$ python -q
>>> import numpy as np
>>> from numpy import linalg as LA
>>> np.set_printoptions(precision=1, suppress=True, linewidth=100)
>>> K = np.load("arr.npy")
>>> print(K)
[[25  4  0]
 [-1 49  4]
 [ 3 -3 15]]
>>> x0 = np.array([4, 2, 4])
>>> y = K @ x0
>>> c, lr = np.zeros(3), 1 / LA.norm(K, 2) ** 2
>>> for i in range(200):
...     c -= lr * K.T @ (K @ c - y)
...     if i % 50 == 0: print(i, round(LA.norm(K @ c - y), 1))
... 
0 92.9
50 0.4
100 0.0
150 0.0
>>> print(c)
[4. 2. 4.]
>>> P = np.triu(np.array([[3, 2, 1], [-2, 1, -1], [-1, 1, -3]]), 1) + np.eye(3)
>>> other = P @ K @ LA.inv(P)
>>> print(LA.matrix_rank(other))
3
>>> print(other)
[[26. 47. 44.]
 [-4. 60. 53.]
 [ 3. -9.  3.]]
>>> print(P @ K - K @ P)
[[ 1. 45.  2.]
 [-3.  5. 35.]
 [ 0. -6. -6.]]
>>> print(np.trace(other), np.trace(K))
89.0 89
>>> arr = np.loadtxt("a.csv", delimiter=",")
>>> print(arr)
[[ 1.   0.   0.   0.   0.   0. ]
 [ 0.   1.   0.   0.   0.   0. ]
 [ 0.   0.   1.   0.   0.   0. ]
 [ 0.   0.   0.   0.9  0.  -0.5]
 [ 0.   0.   0.   0.   1.   0. ]
 [ 0.   0.   0.   0.5  0.   0.9]]
>>> x0 = np.array([2, 7, -5, 8, 5, 1])
>>> print(np.sort(np.abs(np.degrees(np.angle(LA.eigvals(arr))))))
[ 0.  0.  0.  0. 30. 30.]
>>> print(arr.T @ (arr @ x0))
[ 2.  7. -5.  8.  5.  1.]
>>> print([p for p in range(1, 25) if np.allclose(LA.matrix_power(arr, p), np.eye(6))])
[12, 24]
>>> print(LA.pinv(arr))
[[ 1.   0.   0.   0.   0.   0. ]
 [ 0.   1.   0.   0.   0.   0. ]
 [ 0.   0.   1.   0.   0.   0. ]
 [ 0.   0.   0.   0.9  0.   0.5]
 [ 0.   0.   0.   0.   1.   0. ]
 [ 0.   0.   0.  -0.5  0.   0.9]]
>>> print(arr[:, 5] @ arr[:, 0])
0.0
>>> print(LA.norm(arr, axis=0))
[1. 1. 1. 1. 1. 1.]
>>> other = LA.inv(arr)
>>> print((np.abs(other) > 1e-9).astype(int))
[[1 0 0 0 0 0]
 [0 1 0 0 0 0]
 [0 0 1 0 0 0]
 [0 0 0 1 0 1]
 [0 0 0 0 1 0]
 [0 0 0 1 0 1]]
>>> print(np.round(LA.cond(arr), 1))
1.0
>>> print(other)
[[ 1.   0.   0.   0.   0.   0. ]
 [ 0.   1.   0.   0.   0.   0. ]
 [ 0.   0.   1.   0.   0.   0. ]
 [ 0.   0.   0.   0.9  0.   0.5]
 [ 0.   0.   0.   0.   1.   0. ]
 [ 0.   0.   0.  -0.5  0.   0.9]]
>>> print(LA.det(arr) * other)
[[ 1.   0.   0.   0.   0.   0. ]
 [ 0.   1.   0.   0.   0.   0. ]
 [ 0.   0.   1.   0.   0.   0. ]
 [ 0.   0.   0.   0.9  0.   0.5]
 [ 0.   0.   0.   0.   1.   0. ]
 [ 0.   0.   0.  -0.5  0.   0.9]]
>>> print(round(float(LA.det(arr) * LA.det(other)), 1))
1.0
>>> def softmax(z):
...     e = np.exp(z - z.max(axis=-1, keepdims=True))
...     return e / e.sum(axis=-1, keepdims=True)
... 
>>> print(np.round(softmax(10 * other[0]), 1) + 0)
[1. 0. 0. 0. 0. 0.]
>>> print(softmax(other[0]))
[0.4 0.1 0.1 0.1 0.1 0.1]
>>> print(softmax(other).sum(axis=1))
[1. 1. 1. 1. 1. 1.]
>>> scores = other @ other.T / np.sqrt(6)
>>> print(softmax(scores + np.triu(np.full(scores.shape, -np.inf), 1)))
[[1.  0.  0.  0.  0.  0. ]
 [0.4 0.6 0.  0.  0.  0. ]
 [0.3 0.3 0.4 0.  0.  0. ]
 [0.2 0.2 0.2 0.3 0.  0. ]
 [0.2 0.2 0.2 0.2 0.3 0. ]
 [0.2 0.2 0.2 0.2 0.2 0.2]]
>>> rng = np.random.default_rng(91)
>>> lab = rng.permutation(6)
>>> print(lab)
[0 3 4 1 5 2]
>>> other = arr[lab][:, lab]
>>> print(np.diag(other))
[1.  0.9 1.  1.  0.9 1. ]
>>> print(np.round(np.trace(other), 1))
5.7
>>> X = np.tanh(np.array([[-0.4, -0.4, 0.0],
...     [1.1, -1.0, 0.7],
...     [0.8, 1.5, 0.9],
...     [0.2, 0.0, 0.1],
...     [-0.2, -0.4, 0.6],
...     [-0.7, -0.3, -1.6],
...     [-1.6, 0.9, 0.8],
...     [-0.6, -1.1, -0.4],
...     [1.0, 0.0, -0.3],
...     [-0.6, -1.0, 0.1],
...     [0.0, 0.7, 0.9],
...     [-1.6, -2.0, -2.4]]) @ np.array([[1.5, 1.7, -1.1, -0.1],
...     [-1.0, -1.1, 0.2, 1.1],
...     [-1.1, -0.9, 0.9, -0.3]]))
>>> print(X.round(1) + 0)
[[-0.2 -0.2  0.3 -0.4]
 [ 1.   1.  -0.7 -0.9]
 [-0.9 -0.8  0.2  0.9]
 [ 0.2  0.2 -0.1  0. ]
 [-0.5 -0.4  0.6 -0.5]
 [ 0.8  0.5 -0.6  0.2]
 [-1.  -1.   1.   0.7]
 [ 0.6  0.5  0.1 -0.8]
 [ 0.9  1.  -0.9  0. ]
 [ 0.   0.   0.5 -0.8]
 [-0.9 -0.9  0.7  0.5]
 [ 1.   0.9 -0.7 -0.9]]
>>> dist = LA.norm(X[:, None] - X[None], axis=-1)
>>> print(LA.norm(X, axis=1))
[0.6 1.8 1.5 0.3 1.  1.1 1.9 1.1 1.6 0.9 1.6 1.7]
>>> print(LA.matrix_rank(dist ** 2))
6
>>> print(dist[7].round(6).argsort(kind="stable")[:4])
[ 7  9  3 11]
>>> print(LA.norm(X - X.mean(axis=0), axis=1))
[0.5 1.6 1.6 0.3 1.  1.1 2.  0.9 1.6 0.8 1.7 1.6]
>>> print(np.unravel_index(dist.round(6).argmax(), dist.shape))
(np.int64(1), np.int64(6))
>>> print(dist[7])
[1.2 1.  2.5 0.9 1.5 1.2 2.8 0.  1.4 0.9 2.5 1. ]
>>> print(dist.shape)
(12, 12)
>>> m1 = np.load("dump.npy")
>>> print(m1)
[[ 2 -5  5]
 [-4  1  3]
 [-1 -2 -4]
 [-1 -2 -4]]
>>> Uu, sigma, Vt = LA.svd(m1, full_matrices=False)
>>> print(np.allclose(Uu * sigma @ Vt, m1))
True
>>> print(sigma)
[8.3 6.1 4. ]
>>> E = np.load("x.npy")
>>> print(E)
[[ 0  0  0  0]
 [ 0  0  0  0]
 [ 0  0  0  0]
 [ 0  0  0 -2]]
>>> w, evecs = LA.eigh(E)
>>> print(w)
[-2.  0.  0.  0.]
>>> print(LA.eigvalsh(E + -1 * np.eye(4)))
[-3. -1. -1. -1.]
>>> print(evecs @ np.diag(w) @ evecs.T)
[[ 0.  0.  0.  0.]
 [ 0.  0.  0.  0.]
 [ 0.  0.  0.  0.]
 [ 0.  0.  0. -2.]]
>>> print(w.sum(), np.trace(E))
-2.0 -2
>>> print(LA.eigvalsh(E @ E))
[0. 0. 0. 4.]
>>> print(evecs.T @ evecs)
[[1. 0. 0. 0.]
 [0. 1. 0. 0.]
 [0. 0. 1. 0.]
 [0. 0. 0. 1.]]
>>> print(np.unique(w.round(6) + 0, return_counts=True)[1])
[1 3]
>>> print((w > 1e-8).sum(), (w < -1e-8).sum())
0 1
